In [1]: import numpy as np

In [2]: from numpy import linalg as LA

In [3]: np.set_printoptions(precision=2, suppress=True, linewidth=160)

In [4]: def rnd(a):
   ...:     return np.round(a, 2) + 0
   ...: 

In [5]: arr = np.load("arr.npy")

In [6]: arr
Out[6]: 
array([[  0.4 , -10.09,   3.07,   6.19,   2.52,  -1.61,  -4.  ,   2.2 ,   7.21,   2.61],
       [ -1.21,   6.  ,  -0.6 ,  -8.04,   0.9 ,   1.8 ,   1.01,  -3.89,  -7.8 ,   0.09],
       [ -3.98,   2.59,   2.  ,  -7.58,   2.5 ,  -0.16,  -3.78,  -4.49,  -7.01,   1.1 ],
       [  1.1 ,   0.91,   0.9 , -10.01,   5.46,   4.01,   1.1 ,  -5.69,  -8.7 ,   1.69],
       [ -2.73,  -2.96,   2.4 ,  -1.4 ,   2.92,  -1.78,  -4.53,  -2.01,  -1.9 ,  -2.61],
       [ -6.79,   3.9 ,   0.31,   4.59,  -5.51,  -6.4 ,  -5.55,   2.4 ,   2.39,  -4.41],
       [  0.53,   0.64,   1.19,  -9.  ,   4.92,   3.38,   0.3 ,  -5.08,  -7.54,   2.71],
       [  3.7 ,  -1.39,  -2.61,   8.59,  -3.84,  -0.4 ,   4.09,   5.19,   7.46,  -2.2 ],
       [  3.89,  -5.5 ,   0.51,   0.8 ,   3.26,   2.42,   1.89,   0.01,   1.65,   1.42],
       [  0.87,  -7.27,   2.32,   0.37,   4.91,   0.  ,  -2.26,  -1.3 ,   0.26,  -2.26],
       [ -2.31,   2.63,   0.79,  -6.57,   2.53,   0.19,  -1.7 ,  -4.15,  -7.09,  -2.72],
       [  0.26,   0.49,  -1.89,   4.36,  -1.68,  -2.4 ,   1.14,   1.7 ,   0.87, -10.88],
       [ -0.91,   0.89,  -0.29,   2.02,  -1.9 ,  -1.21,  -0.51,   1.33,   1.71,  -0.08]])

In [7]: LA.matrix_rank(arr, rtol=0.1)
Out[7]: np.int64(4)

In [8]: [round(float(x), 2) for x in LA.svd(arr, compute_uv=False)[:3]]
Out[8]: [35.29, 20.2, 16.04]

In [9]: def softmax(z):
   ...:     e = np.exp(z - z.max(axis=-1, keepdims=True))
   ...:     return e / e.sum(axis=-1, keepdims=True)
   ...: 

In [10]: rnd(softmax(arr[4]))
Out[10]: array([0.  , 0.  , 0.36, 0.01, 0.61, 0.01, 0.  , 0.  , 0.  , 0.  ])

In [11]: scores = arr @ arr.T / np.sqrt(10)

In [12]: rnd(softmax(scores)[4] @ arr)
Out[12]: array([-2.78, -2.56,  2.36, -1.87,  2.91, -1.63, -4.44, -2.2 , -2.29, -2.32])

In [13]: th = np.radians(72)

In [14]: Rm = np.eye(10)

In [15]: Rm[1, 1] = Rm[3, 3] = np.cos(th)

In [16]: Rm[1, 3], Rm[3, 1] = -np.sin(th), np.sin(th)

In [17]: rnd(Rm)
Out[17]: 
array([[ 1.  ,  0.  ,  0.  ,  0.  ,  0.  ,  0.  ,  0.  ,  0.  ,  0.  ,  0.  ],
       [ 0.  ,  0.31,  0.  , -0.95,  0.  ,  0.  ,  0.  ,  0.  ,  0.  ,  0.  ],
       [ 0.  ,  0.  ,  1.  ,  0.  ,  0.  ,  0.  ,  0.  ,  0.  ,  0.  ,  0.  ],
       [ 0.  ,  0.95,  0.  ,  0.31,  0.  ,  0.  ,  0.  ,  0.  ,  0.  ,  0.  ],
       [ 0.  ,  0.  ,  0.  ,  0.  ,  1.  ,  0.  ,  0.  ,  0.  ,  0.  ,  0.  ],
       [ 0.  ,  0.  ,  0.  ,  0.  ,  0.  ,  1.  ,  0.  ,  0.  ,  0.  ,  0.  ],
       [ 0.  ,  0.  ,  0.  ,  0.  ,  0.  ,  0.  ,  1.  ,  0.  ,  0.  ,  0.  ],
       [ 0.  ,  0.  ,  0.  ,  0.  ,  0.  ,  0.  ,  0.  ,  1.  ,  0.  ,  0.  ],
       [ 0.  ,  0.  ,  0.  ,  0.  ,  0.  ,  0.  ,  0.  ,  0.  ,  1.  ,  0.  ],
       [ 0.  ,  0.  ,  0.  ,  0.  ,  0.  ,  0.  ,  0.  ,  0.  ,  0.  ,  1.  ]])

In [18]: A2 = arr @ Rm.T

In [19]: rnd(np.abs(A2 - arr).max(axis=0))
Out[19]: array([ 0.  ,  8.89,  0.  , 13.87,  0.  ,  0.  ,  0.  ,  0.  ,  0.  ,  0.  ])

In [20]: np.allclose(arr @ arr.T, A2 @ A2.T)
Out[20]: True

In [21]: np.allclose(LA.norm(arr, axis=1), LA.norm(A2, axis=1))
Out[21]: True
